>>> import numpy as np
>>> from numpy import linalg as LA
>>> np.set_printoptions(precision=2, suppress=True, linewidth=200, floatmode="fixed")
>>> rng = np.random.default_rng(2605)
>>> feats = np.triu(rng.random((4, 4)) < 0.6, 1).astype(int)
>>> feats = feats + feats.T
>>> feats
array([[0, 0, 1, 0],
       [0, 0, 1, 1],
       [1, 1, 0, 1],
       [0, 1, 1, 0]])
>>> vals, V = LA.eig(feats)
>>> np.sort(LA.eigvals(LA.inv(feats)))
array([-1.00, -0.68,  0.46,  3.21])
>>> vals
array([-1.48,  0.31,  2.17, -1.00])
>>> np.round(feats @ V[:, 0] - vals[0] * V[:, 0], 2) + 0
array([0.00, 0.00, 0.00, 0.00])
>>> round(np.prod(vals), 2)
np.float64(1.0)
>>> F = np.load("a.npy")
>>> F
array([[0.50, 0.00, 0.50],
       [0.43, 0.57, 0.00],
       [0.43, 0.00, 0.57]])
>>> # a transition matrix
>>> x = np.array([1, 3, 1])
>>> y = F @ x
>>> y
array([1.00, 2.14, 1.00])
>>> LA.solve(F.T, F[2])
array([0.00, 0.00, 1.00])
>>> LA.solve(F, y + F[:, 2])
array([1.00, 3.00, 2.00])
>>> LA.solve(F, y)
array([1.00, 3.00, 1.00])
>>> u = np.array([-1, -2, -1])
>>> B = F + np.outer(u, np.eye(3)[0])
>>> LA.matrix_rank(B - F)
np.int64(1)
>>> B = np.array([[-3], [-3]])
>>> m1 = np.block([[np.zeros((2, 2)), B], [B.T, np.zeros((1, 1))]])
>>> m1
array([[ 0.00,  0.00, -3.00],
       [ 0.00,  0.00, -3.00],
       [-3.00, -3.00,  0.00]])
>>> th = np.radians(90)
>>> Rm = np.eye(3)
>>> Rm[2, 2] = Rm[1, 1] = np.cos(th)
>>> Rm[2, 1], Rm[1, 2] = -np.sin(th), np.sin(th)
>>> Rm.round(2) + 0
array([[ 1.00,  0.00,  0.00],
       [ 0.00,  0.00,  1.00],
       [ 0.00, -1.00,  0.00]])
>>> B = m1 @ Rm.T
>>> B.round(2) + 0
array([[ 0.00, -3.00,  0.00],
       [ 0.00, -3.00,  0.00],
       [-3.00,  0.00,  3.00]])
>>> np.round(LA.det(Rm), 2), np.trace(Rm)
(np.float64(1.0), np.float64(1.0))
>>> np.allclose(LA.norm(m1, axis=1), LA.norm(B, axis=1))
True
>>> Uu, s, VT = LA.svd(F)
>>> s
array([1.06, 0.62, 0.06])
>>> B = Uu[:, :2] @ np.diag(s[:2]) @ VT[:2]
>>> LA.matrix_rank(F, rtol=0.05)
np.int64(3)
>>> round(float(LA.norm(F - B) / LA.norm(F)), 2)
0.05
>>> G = m1.T @ m1
>>> np.diag(G)
array([ 9.00,  9.00, 18.00])
>>> (m1 @ m1.T).shape
(3, 3)
>>> LA.eigvalsh(G)[::-1]
array([18.00, 18.00,  0.00])
>>> np.allclose(G, G.T)
True
>>> G
array([[ 9.00,  9.00,  0.00],
       [ 9.00,  9.00,  0.00],
       [ 0.00,  0.00, 18.00]])
>>> vals, V = LA.eigh(m1)
>>> x = np.array([-3, -6, 6])
>>> x @ m1 @ x / (x @ x), np.round(vals[0], 2), np.round(vals[-1], 2)
(np.float64(4.0), np.float64(-4.24), np.float64(4.24))
>>> x @ m1 @ x
np.float64(324.0)
>>> np.round(LA.eigvalsh(m1).min(), 2)
np.float64(-4.24)
>>> E = np.loadtxt("layer0.csv", delimiter=",")
>>> E
array([[ 2.34,  2.34, -1.55],
       [ 0.35,  4.61, -0.16],
       [ 1.90,  3.75, -0.64],
       [ 0.58, -8.31,  1.15],
       [ 2.49, -7.13,  2.45],
       [ 0.00, -8.44, -0.42],
       [-0.60, -8.08,  2.79],
       [ 2.19,  2.20, -3.58],
       [ 3.28,  3.40, -2.69],
       [ 2.71,  3.75, -2.30],
       [ 1.87,  4.86, -1.68],
       [ 0.63, -7.32,  1.51],
       [ 2.58, -6.75,  3.57],
       [ 0.16, -8.05,  2.66],
       [ 0.48, -9.14,  1.60],
       [ 0.15, -8.95,  2.19],
       [ 3.29,  2.59, -1.26],
       [-0.29, -9.61,  0.79],
       [ 0.74, -7.02,  1.11],
       [ 1.84,  3.14, -2.31],
       [ 3.36,  3.42, -2.36],
       [ 0.90, -9.24,  1.41],
       [ 1.54,  2.75, -2.86],
       [ 0.90,  4.06, -2.94],
       [-0.16, -9.45,  2.27],
       [-0.16, -9.54,  2.18]])
>>> W = np.array([[1, 2, 3, 0, 3, 1], [0, 2, 0, 0, 3, 1], [2, 0, 3, 0, 2, 2]])
>>> beta = np.array([-2, -1, -2, 5, 5, -1])
>>> hid = np.maximum(E @ W + beta, 0)
>>> LA.matrix_rank(hid)
np.int64(6)
>>> Z = np.array([[-2, -5], [0, -4], [-2, 2], [-4, 3], [0, 2], [2, 5]])
>>> W @ Z
array([[-6,  4],
       [ 2,  3],
       [-6, 10]])
>>> Ac = E - E.mean(axis=0)
>>> V = LA.svd(Ac)[2][:1]
>>> B = Ac - Ac @ V.T @ V
>>> B.std(axis=0)
array([0.88, 0.32, 0.99])
>>> np.cov(Ac @ V.T, rowvar=False)
array(40.94)
>>> np.diag(V.T @ V)
array([0.02, 0.89, 0.09])
>>> K = np.load("test14.npy")
>>> K
array([[-2.19, -4.47, -0.48],
       [-1.60,  3.51,  3.18],
       [ 2.21, -3.98, -2.08],
       [ 1.49,  0.03,  4.77],
       [-4.39,  2.16,  1.04],
       [-0.19,  2.98,  4.01],
       [ 4.62,  1.70,  0.87],
       [-4.87,  1.13, -0.05],
       [ 1.47,  4.03,  2.57],
       [ 4.55, -1.88,  0.88],
       [ 0.59, -4.63, -1.80],
       [ 1.84, -0.35, -4.64],
       [-1.00, -4.69, -1.40],
       [ 4.41,  1.88, -1.41]])
>>> Uu, s, VT = LA.svd(m1)
>>> np.argmax(s[:-1] / (s[1:] + 1e-6)) + 1
np.int64(2)
>>> s
array([ 4.24,  4.24, -0.00])
>>> B = Uu[:, :2] @ np.diag(s[:2]) @ VT[:2]
>>> LA.matrix_rank(m1, rtol=0.05)
np.int64(2)
>>> B
array([[ 0.00,  0.00, -3.00],
       [ 0.00,  0.00, -3.00],
       [-3.00, -3.00,  0.00]])
>>> LA.matrix_rank(B)
np.int64(2)
>>> data = np.array([[4, 0, 2],
...     [0, 0, 0],
...     [0, 0, 0],
...     [0, 0, 0],
...     [5, 2, 3],
...     [1, 2, 1],
...     [1, 2, 1],
...     [5, 2, 3],
...     [0, 0, 0],
...     [0, 0, 0],
...     [4, 0, 2],
...     [1, 2, 1],
...     [0, 0, 0],
...     [0, 0, 0],
...     [0, 0, 0],
...     [0, 0, 0]])
>>> Z = data[[4, 5]].astype(float)
>>> for _ in range(6):
...     idx = LA.norm(data[:, None] - Z, axis=-1).argmin(axis=1)
...     Z = np.array([data[idx == j].mean(axis=0) for j in range(2)])
... 
>>> idx
array([0, 1, 1, 1, 0, 1, 1, 0, 1, 1, 0, 1, 1, 1, 1, 1])
>>> Z[1] - Z[0]
array([-4.25, -0.50, -2.25])
>>> np.bincount(idx)
array([ 4, 12])
>>> np.abs(Z[1] - Z[0]).argmax()
np.int64(0)
>>> LA.norm(data, axis=0)
array([9.22, 4.47, 5.39])
>>> round(float(LA.norm(data, "nuc")), 2)
14.4
>>> round(LA.norm(data, 1), 2), np.round(LA.norm(data, np.inf), 2)
(np.float64(21.0), np.float64(10.0))
>>> LA.norm(data, axis=1)
array([4.47, 0.00, 0.00, 0.00, 6.16, 2.45, 2.45, 6.16, 0.00, 0.00, 4.47, 2.45, 0.00, 0.00, 0.00, 0.00])
>>> np.round(LA.norm(data[1] - data[13]), 2)
np.float64(0.0)
>>> Ac = data - data.mean(axis=0)
>>> Uu, s, VT = LA.svd(Ac, full_matrices=False)
>>> LA.matrix_rank(Ac)
np.int64(2)
>>> np.searchsorted(np.cumsum(s ** 2) / (s ** 2).sum(), 0.9) + 1
np.int64(2)
>>> rk = LA.matrix_rank(data)
>>> rk
np.int64(2)
>>> null = LA.svd(data)[2][rk:].T
>>> np.round(data @ null, 2) + 0
array([[0.00],
       [0.00],
       [0.00],
       [0.00],
       [0.00],
       [0.00],
       [0.00],
       [0.00],
       [0.00],
       [0.00],
       [0.00],
       [0.00],
       [0.00],
       [0.00],
       [0.00],
       [0.00]])
>>> null[:, 0] / null[np.abs(null[:, 0]).round(6).argmax(), 0]
array([-0.50, -0.25,  1.00])
>>> null.shape
(3, 1)
>>> LA.matrix_rank(data.T @ data), LA.matrix_rank(data @ data.T)
(np.int64(2), np.int64(2))
>>> [int(LA.matrix_rank(np.delete(data, i, axis=0))) for i in range(16)]
[2, 2, 2, 2, 2, 2, 2, 2, 2, 2, 2, 2, 2, 2, 2, 2]
